% python3 -q
>>> import numpy as np
>>> import numpy.linalg as la
>>> np.set_printoptions(precision=2, suppress=True, linewidth=120)
>>> Y = np.array([[4, -2], [-3, 1], [4, 4], [-3, -2], [-4, 4]])
>>> cent = np.array([[-1, -2, 2, 0], [-2, -1, -1, -2]])
>>> J = Y @ cent
>>> J
array([[  0,  -6,  10,   4],
       [  1,   5,  -7,  -2],
       [-12, -12,   4,  -8],
       [  7,   8,  -4,   4],
       [ -4,   4, -12,  -8]])
>>> np.round(np.trace(la.pinv(J) @ J), 2)
np.float64(2.0)
>>> la.lstsq(J[:-1].T, J[-1])[2]
np.int32(2)
>>> np.round(J @ la.pinv(J) @ J, 2) + 0
array([[  0.,  -6.,  10.,   4.],
       [  1.,   5.,  -7.,  -2.],
       [-12., -12.,   4.,  -8.],
       [  7.,   8.,  -4.,   4.],
       [ -4.,   4., -12.,  -8.]])
>>> J.ravel(order="F")
array([  0,   1, -12,   7,  -4,  -6,   5, -12,   8,   4,  10,  -7,   4,  -4, -12,   4,  -2,  -8,   4,  -8])
>>> J.reshape(2, -1)
array([[  0,  -6,  10,   4,   1,   5,  -7,  -2, -12, -12],
       [  4,  -8,   7,   8,  -4,   4,  -4,   4, -12,  -8]])
>>> t3 = J.reshape(5, 2, -1)
>>> np.einsum("ihd,jhd->hij", t3, t3).shape
(2, 5, 5)
>>> t3[:, 0]
array([[  0,  -6],
       [  1,   5],
       [-12, -12],
       [  7,   8],
       [ -4,   4]])
>>> np.swapaxes(t3, 1, 2)[0]
array([[ 0, 10],
       [-6,  4]])
>>> W0 = np.loadtxt("x.csv", delimiter=",")
>>> W0
array([[ 1.  ,  0.  ,  0.  ,  0.  ,  0.  ,  0.  ,  0.  ],
       [ 0.  , -0.71,  0.71,  0.  ,  0.  ,  0.  ,  0.  ],
       [ 0.  , -0.71, -0.71,  0.  ,  0.  ,  0.  ,  0.  ],
       [ 0.  ,  0.  ,  0.  ,  1.  ,  0.  ,  0.  ,  0.  ],
       [ 0.  ,  0.  ,  0.  ,  0.  ,  1.  ,  0.  ,  0.  ],
       [ 0.  ,  0.  ,  0.  ,  0.  ,  0.  ,  1.  ,  0.  ],
       [ 0.  ,  0.  ,  0.  ,  0.  ,  0.  ,  0.  ,  1.  ]])
>>> left, sigma, Vt = la.svd(J)
>>> sigma.round(2) + 0
array([24.48, 19.62,  0.  ,  0.  ])
>>> Y = left[:, :2] @ np.diag(sigma[:2]) @ Vt[:2]
>>> la.matrix_rank(Y)
np.int64(2)
>>> round(float(la.norm(J - Y) / la.norm(J)), 2)
0.0
>>> Y.round(2) + 0
array([[  0.,  -6.,  10.,   4.],
       [  1.,   5.,  -7.,  -2.],
       [-12., -12.,   4.,  -8.],
       [  7.,   8.,  -4.,   4.],
       [ -4.,   4., -12.,  -8.]])
>>> t = np.radians(60)
>>> r_ = np.eye(7)
>>> r_[0, 0] = r_[3, 3] = np.cos(t)
>>> r_[0, 3], r_[3, 0] = -np.sin(t), np.sin(t)
>>> r_
array([[ 0.5 ,  0.  ,  0.  , -0.87,  0.  ,  0.  ,  0.  ],
       [ 0.  ,  1.  ,  0.  ,  0.  ,  0.  ,  0.  ,  0.  ],
       [ 0.  ,  0.  ,  1.  ,  0.  ,  0.  ,  0.  ,  0.  ],
       [ 0.87,  0.  ,  0.  ,  0.5 ,  0.  ,  0.  ,  0.  ],
       [ 0.  ,  0.  ,  0.  ,  0.  ,  1.  ,  0.  ,  0.  ],
       [ 0.  ,  0.  ,  0.  ,  0.  ,  0.  ,  1.  ,  0.  ],
       [ 0.  ,  0.  ,  0.  ,  0.  ,  0.  ,  0.  ,  1.  ]])
>>> Y = W0 @ r_.T
>>> np.allclose(la.norm(W0, axis=1), la.norm(Y, axis=1))
True
>>> la.svd(W0, compute_uv=False), la.svd(Y, compute_uv=False)
(array([1., 1., 1., 1., 1., 1., 1.]), array([1., 1., 1., 1., 1., 1., 1.]))
>>> def softmax(z):
...     e = np.exp(z - z.max(axis=-1, keepdims=True))
...     return e / e.sum(axis=-1, keepdims=True)
... 
>>> softmax(W0[2] + -1)
array([0.17, 0.08, 0.08, 0.17, 0.17, 0.17, 0.17])
>>> softmax(W0).sum(axis=1)
array([1., 1., 1., 1., 1., 1., 1.])
>>> scores = W0 @ W0.T / np.sqrt(7)
>>> softmax(scores).round(6).argmax(axis=1)
array([0, 1, 2, 3, 4, 5, 6])
>>> softmax(scores)[2] @ W0
array([ 0.13, -0.23, -0.04,  0.13,  0.13,  0.13,  0.13])
>>> rng = np.random.default_rng(31818)
>>> lab = rng.permutation(7)
>>> Y = W0[:, lab] * rng.choice([-1, 1], 7)
>>> Y
array([[-0.  ,  0.  ,  0.  ,  0.  , -1.  ,  0.  ,  0.  ],
       [-0.  ,  0.  ,  0.  ,  0.71, -0.  ,  0.  , -0.71],
       [-0.  ,  0.  ,  0.  , -0.71, -0.  ,  0.  , -0.71],
       [-0.  ,  0.  ,  0.  ,  0.  , -0.  ,  1.  ,  0.  ],
       [-0.  ,  1.  ,  0.  ,  0.  , -0.  ,  0.  ,  0.  ],
       [-0.  ,  0.  ,  1.  ,  0.  , -0.  ,  0.  ,  0.  ],
       [-1.  ,  0.  ,  0.  ,  0.  , -0.  ,  0.  ,  0.  ]])
>>> left, _, Vt = la.svd(W0.T @ Y)
>>> np.round(la.lstsq(W0, Y)[0], 2) + 0
array([[ 0.,  0.,  0.,  0., -1.,  0.,  0.],
       [ 0.,  0.,  0.,  0.,  0.,  0.,  1.],
       [ 0.,  0.,  0.,  1.,  0.,  0.,  0.],
       [ 0.,  0.,  0.,  0.,  0.,  1.,  0.],
       [ 0.,  1.,  0.,  0.,  0.,  0.,  0.],
       [ 0.,  0.,  1.,  0.,  0.,  0.,  0.],
       [-1.,  0.,  0.,  0.,  0.,  0.,  0.]])
>>> la.pinv(W0)
array([[ 1.  ,  0.  ,  0.  ,  0.  ,  0.  ,  0.  ,  0.  ],
       [ 0.  , -0.71, -0.71,  0.  ,  0.  ,  0.  ,  0.  ],
       [ 0.  ,  0.71, -0.71,  0.  ,  0.  ,  0.  ,  0.  ],
       [ 0.  ,  0.  ,  0.  ,  1.  ,  0.  ,  0.  ,  0.  ],
       [ 0.  ,  0.  ,  0.  ,  0.  ,  1.  ,  0.  ,  0.  ],
       [ 0.  ,  0.  ,  0.  ,  0.  ,  0.  ,  1.  ,  0.  ],
       [ 0.  ,  0.  ,  0.  ,  0.  ,  0.  ,  0.  ,  1.  ]])
>>> la.norm(W0, axis=0)
array([1., 1., 1., 1., 1., 1., 1.])
>>> mat = np.loadtxt("case8.csv", delimiter=",")
>>> mat
array([[0., 3., 0., 0., 0.],
       [0., 0., 0., 0., 3.],
       [0., 0., 0., 1., 0.],
       [0., 0., 3., 0., 0.],
       [2., 0., 0., 0., 0.]])
>>> round(la.det(W0), 2)
np.float64(1.0)
>>> t = np.radians(180)
>>> r_ = np.eye(5)
>>> r_[0, 0] = r_[3, 3] = np.cos(t)
>>> r_[0, 3], r_[3, 0] = -np.sin(t), np.sin(t)
>>> r_.round(2) + 0
array([[-1.,  0.,  0.,  0.,  0.],
       [ 0.,  1.,  0.,  0.,  0.],
       [ 0.,  0.,  1.,  0.,  0.],
       [ 0.,  0.,  0., -1.,  0.],
       [ 0.,  0.,  0.,  0.,  1.]])
>>> Y = mat @ r_.T
>>> np.allclose(la.norm(mat, axis=1), la.norm(Y, axis=1))
True
>>> la.svd(mat, compute_uv=False), la.svd(Y, compute_uv=False)
(array([3., 3., 3., 2., 1.]), array([3., 3., 3., 2., 1.]))
>>> (mat != 0).astype(int)
array([[0, 1, 0, 0, 0],
       [0, 0, 0, 0, 1],
       [0, 0, 0, 1, 0],
       [0, 0, 1, 0, 0],
       [1, 0, 0, 0, 0]])
>>> np.round(la.det(mat), 2)
np.float64(-54.0)
>>> np.flatnonzero(la.matrix_power((mat != 0) + (mat.T != 0) + np.eye(5), 5)[2])
array([2, 3])
>>> np.round(np.poly(mat), 2) + 0
array([  1.,   0.,  -3., -18.,   0.,  54.])
>>> np.round(la.det(2 * mat), 2), round(float(la.det(mat)), 2)
(np.float64(-1728.0), -54.0)
>>> np.round(la.eigvals(mat).sum().real, 2)
np.float64(-0.0)
>>> np.einsum("ij,ji->", mat, mat)
np.float64(6.0)
>>> np.kron(np.eye(2, dtype=int), mat)
array([[0., 3., 0., 0., 0., 0., 0., 0., 0., 0.],
       [0., 0., 0., 0., 3., 0., 0., 0., 0., 0.],
       [0., 0., 0., 1., 0., 0., 0., 0., 0., 0.],
       [0., 0., 3., 0., 0., 0., 0., 0., 0., 0.],
       [2., 0., 0., 0., 0., 0., 0., 0., 0., 0.],
       [0., 0., 0., 0., 0., 0., 3., 0., 0., 0.],
       [0., 0., 0., 0., 0., 0., 0., 0., 0., 3.],
       [0., 0., 0., 0., 0., 0., 0., 0., 1., 0.],
       [0., 0., 0., 0., 0., 0., 0., 3., 0., 0.],
       [0., 0., 0., 0., 0., 2., 0., 0., 0., 0.]])
>>> f = np.array([1, 5])
>>> g = np.array([3, -3, -1, 1, -3])
>>> M = np.outer(f, g)
>>> M
array([[  3,  -3,  -1,   1,  -3],
       [ 15, -15,  -5,   5, -15]])
>>> Y = M + rng.integers(-2, 3, (2, 1)) @ rng.integers(-2, 3, (1, 5))
>>> Y
array([[  1,  -1,   0,   3,  -5],
       [ 13, -13,  -4,   7, -17]])
>>> la.matrix_rank(Y - M, tol=1e-8)
np.int64(1)
>>> np.abs(Y - M).sum(axis=1)
array([9, 9])
>>> np.round(la.svd(Y - M, compute_uv=False), 2) + 0
array([5.83, 0.  ])
>>> arr = np.loadtxt("out9.csv", delimiter=",")
>>> arr
array([[-1.84, -2.8 , -0.11,  0.96, -0.91,  1.62, -0.6 ],
       [ 0.34, -1.64, -2.69, -1.3 ,  0.07, -1.2 ,  1.68],
       [-2.68,  1.3 , -1.58,  1.1 ,  1.28, -1.12, -0.73],
       [ 0.67,  1.24, -2.2 , -0.75, -0.15,  2.73, -1.08],
       [-1.01, -0.12,  0.44, -2.85, -1.08, -1.01, -2.1 ],
       [-1.68,  0.38,  1.08, -1.84,  1.47,  1.49,  2.03],
       [-1.01,  1.44, -0.2 ,  0.29, -3.19, -0.03,  1.62]])
>>> vec = np.array([-3, 1, 2, -1, -1, 3, 2])
>>> target = arr @ vec
>>> c, lr = np.zeros(7), 1 / la.norm(arr, 2) ** 2
>>> for i in range(25):
...     c -= lr * arr.T @ (arr @ c - target)
...     if i % 5 == 0: print(i, round(la.norm(arr @ c - target), 2))
... 
0 0.0
5 0.0
10 0.0
15 0.0
20 0.0
>>> round(float(la.cond(arr)), 2)
1.0
>>> c
array([-3.,  1.,  2., -1., -1.,  3.,  2.])
>>> Q = mat.astype(float).copy()
>>> for j in range(5):
...     Q[:, j] -= Q[:, :j] @ (Q[:, :j].T @ Q[:, j])
...     Q[:, j] /= la.norm(Q[:, j])
... 
>>> Q.T @ Q
array([[1., 0., 0., 0., 0.],
       [0., 1., 0., 0., 0.],
       [0., 0., 1., 0., 0.],
       [0., 0., 0., 1., 0.],
       [0., 0., 0., 0., 1.]])
>>> Q.T @ mat
array([[2., 0., 0., 0., 0.],
       [0., 3., 0., 0., 0.],
       [0., 0., 3., 0., 0.],
       [0., 0., 0., 1., 0.],
       [0., 0., 0., 0., 3.]])
>>> A = np.load("layer1.npy")
>>> A
array([[1.  , 0.7 , 0.49, 0.34, 0.24, 0.17, 0.12],
       [0.7 , 1.  , 0.7 , 0.49, 0.34, 0.24, 0.17],
       [0.49, 0.7 , 1.  , 0.7 , 0.49, 0.34, 0.24],
       [0.34, 0.49, 0.7 , 1.  , 0.7 , 0.49, 0.34],
       [0.24, 0.34, 0.49, 0.7 , 1.  , 0.7 , 0.49],
       [0.17, 0.24, 0.34, 0.49, 0.7 , 1.  , 0.7 ],
       [0.12, 0.17, 0.24, 0.34, 0.49, 0.7 , 1.  ]])
>>> round(float(la.det(A)), 2)
0.02
>>> np.trace(A)
np.float64(7.0)
>>> m1 = np.load("data.npy")
>>> m1
array([[  6.01,   2.99,   3.  ,   6.01,   2.99],
       [  1.98,   1.01,   1.01,   2.02,   0.98],
       [-13.98,  -6.98,  -6.99, -14.02,  -6.99]])
>>> round(la.norm(m1, 2) / la.norm(m1), 2)
np.float64(1.0)
>>> [round(float(x), 2) for x in la.svd(m1, compute_uv=False)[:3]]
[25.47, 0.04, 0.01]
>>> la.cond(m1) > 100
np.True_
>>> np.argsort(-la.norm(m1, axis=0).round(6), kind="stable")[:3]
array([3, 0, 2])
>>> W = np.array([[3, 1, 1], [0, 0, 1], [2, 0, 3], [2, 0, 2], [3, 3, 1]])
>>> c = np.array([-1, -2, -2])
>>> act = np.maximum(m1 @ W + c, 0)
>>> (act > 0).astype(int)
array([[1, 1, 1],
       [1, 1, 1],
       [0, 0, 0]])
>>> cent = np.array([[-4, -5, 1], [1, 3, 2], [2, -4, 1]])
>>> (act @ cent).round(6).argmax(axis=1)
array([2, 2, 0])
>>> W @ cent
array([[ -9, -16,   6],
       [  2,  -4,   1],
       [ -2, -22,   5],
       [ -4, -18,   4],
       [ -7, -10,  10]])
>>> left, sigma, Vt = la.svd(m1)
>>> np.argmax(sigma[:-1] / (sigma[1:] + 1e-6)) + 1
np.int64(1)
>>> Y = left[:, :1] @ np.diag(sigma[:1]) @ Vt[:1]
>>> la.matrix_rank(Y)
np.int64(1)
>>> Y
array([[  6.  ,   2.99,   3.  ,   6.02,   3.  ],
       [  2.  ,   1.  ,   1.  ,   2.  ,   1.  ],
       [-13.98,  -6.98,  -6.99, -14.02,  -6.98]])
>>> np.round(la.norm(m1 - Y) / la.norm(m1), 2)
np.float64(0.0)
>>> la.matrix_rank(m1, rtol=0.05)
np.int64(1)
>>> round(float(np.abs(m1 - Y).max()), 2)
0.02
>>> Y = np.array([[-9, -2], [-6, -8]])
>>> cent = np.kron(Y, m1)
>>> cent.shape
(6, 10)
>>> vec = np.array([0, -2, -3, 9, -5])
>>> m1 @ vec
array([ 24.16,   8.23, -56.3 ])
>>> m1 @ np.ones(5)
array([ 21.  ,   7.  , -48.96])
>>> np.sign((m1 @ vec).round(6))
array([ 1.,  1., -1.])
>>> np.einsum("ij,j->i", m1, vec)
array([ 24.16,   8.23, -56.3 ])
>>> m1 @ np.eye(5)[2]
array([ 3.  ,  1.01, -6.99])
>>> m1 * vec
array([[   0.  ,   -5.98,   -9.  ,   54.09,  -14.95],
       [   0.  ,   -2.02,   -3.03,   18.18,   -4.9 ],
       [  -0.  ,   13.96,   20.97, -126.18,   34.95]])
>>> t = rng.uniform(0, 2 * np.pi, 24)
>>> Q, _ = la.qr(np.array([[-0.2, 0.1],
...     [2.0, 0.0],
...     [1.7, 1.4],
...     [0.9, 0.5],
...     [0.2, -1.0],
...     [0.2, -0.2]]))
>>> feats = 3 * np.c_[np.cos(t), np.sin(t)] @ Q.T
>>> feats.round(2) + 0
array([[-0.25,  2.26,  1.65,  0.92,  0.43,  0.27],
       [ 0.09,  0.53,  2.43,  0.95, -1.36, -0.23],
       [-0.25,  0.66, -2.05, -0.64,  1.93,  0.44],
       [ 0.36, -1.69,  1.2 ,  0.18, -2.06, -0.55],
       [-0.34,  1.44, -1.47, -0.31,  2.07,  0.53],
       [-0.29,  2.4 ,  1.35,  0.83,  0.73,  0.34],
       [-0.36,  2.48,  0.47,  0.53,  1.41,  0.48],
       [ 0.05,  0.79,  2.44,  0.99, -1.18, -0.17],
       [-0.28,  0.88, -1.92, -0.56,  1.99,  0.47],
       [-0.08,  1.54,  2.29,  1.04, -0.55,  0.01],
       [-0.36,  1.75, -1.13, -0.15,  2.05,  0.55],
       [-0.12, -0.31, -2.4 , -0.9 ,  1.5 ,  0.27],
       [ 0.06, -1.43, -2.33, -1.04,  0.66,  0.02],
       [-0.19,  0.21, -2.26, -0.77,  1.76,  0.37],
       [ 0.15, -1.85, -2.11, -1.02,  0.2 , -0.11],
       [-0.38,  1.98, -0.82,  0.  ,  1.99,  0.56],
       [-0.35,  2.49,  0.67,  0.61,  1.28,  0.46],
       [-0.34,  2.49,  0.79,  0.65,  1.2 ,  0.44],
       [ 0.28, -2.37, -1.42, -0.85, -0.66, -0.32],
       [ 0.05, -1.37, -2.35, -1.04,  0.71,  0.03],
       [-0.3 ,  2.43,  1.25,  0.8 ,  0.83,  0.36],
       [-0.38,  2.33, -0.14,  0.29,  1.74,  0.54],
       [ 0.19, -0.15,  2.28,  0.79, -1.73, -0.36],
       [ 0.29, -2.41, -1.3 , -0.82, -0.78, -0.35]])
>>> D = la.norm(feats[:, None] - feats[None], axis=-1)
>>> (D + 1e9 * np.eye(24)).round(6).argmin(axis=1)
array([ 5,  7,  8, 22, 10, 20, 16,  1,  2,  7, 15, 13, 19,  2, 12, 10, 17, 16, 23, 12,  5,  6,  1, 18])
